% python3 -q
>>> import numpy as np
>>> from numpy import linalg as LA
>>> np.set_printoptions(suppress=True, linewidth=120)
>>> arr = np.loadtxt("arr.csv", delimiter=",")
>>> print(arr.round(2))
[[ 0.99  0.05  0.05  0.07]
 [ 0.05  0.78 -0.26 -0.32]
 [ 0.05 -0.26  0.7  -0.37]
 [ 0.07 -0.32 -0.37  0.53]]
>>> # equal to its transpose
>>> print(np.abs(np.diag(LA.qr(arr)[1])) > 1e-9)
[ True  True  True False]
>>> print(LA.lstsq(arr[:-1].T, arr[-1])[2])
3
>>> r = LA.matrix_rank(arr)
>>> print(r)
3
>>> null = LA.svd(arr)[2][r:].T
>>> print(np.round(null @ null.T, 2))
[[ 0.01 -0.05 -0.05 -0.07]
 [-0.05  0.22  0.26  0.32]
 [-0.05  0.26  0.3   0.37]
 [-0.07  0.32  0.37  0.47]]
>>> print([int(LA.matrix_rank(arr[:i])) for i in range(1, len(arr) + 1)])
[1, 2, 3, 3]
>>> print(np.allclose(arr @ null, 0))
True
>>> A = np.array([[-18.0, 44.96], [-6.11, 14.9]])
>>> # row 0 dominates
>>> rng = np.random.default_rng(8)
>>> out = A + rng.integers(-2, 3, (2, 1)) @ rng.integers(-2, 3, (1, 2))
>>> print(out)
[[-19.    46.96]
 [ -5.11  12.9 ]]
>>> print(LA.matrix_rank(out - A, tol=1e-8))
1
>>> print(np.round(LA.svd(out - A, compute_uv=False), 2) + 0)
[3.16 0.  ]
>>> out = np.array([[1, -2], [-2, 1], [2, 3], [0, 0]])
>>> print(np.round(np.einsum("ij->j", arr), 2))
[ 1.16  0.24  0.12 -0.1 ]
>>> print(np.vstack([arr, out.T]).shape)
(6, 4)
>>> print(np.round(out.T @ arr.T, 2))
[[ 1.   -2.02  1.97 -0.03]
 [-1.77 -0.09  1.74 -1.58]]
>>> print(np.round(np.einsum("ij,ij->i", arr, arr), 2))
[0.99 0.78 0.7  0.53]
>>> print(np.round(arr @ out, 2))
[[ 1.   -1.77]
 [-2.02 -0.09]
 [ 1.97  1.74]
 [-0.03 -1.58]]
>>> print(LA.matrix_rank(arr @ out))
2
>>> print(np.round(np.einsum("ik,kj->ij", arr, out), 2))
[[ 1.   -1.77]
 [-2.02 -0.09]
 [ 1.97  1.74]
 [-0.03 -1.58]]
>>> print(LA.matrix_rank(np.vstack([arr, out.T])))
4
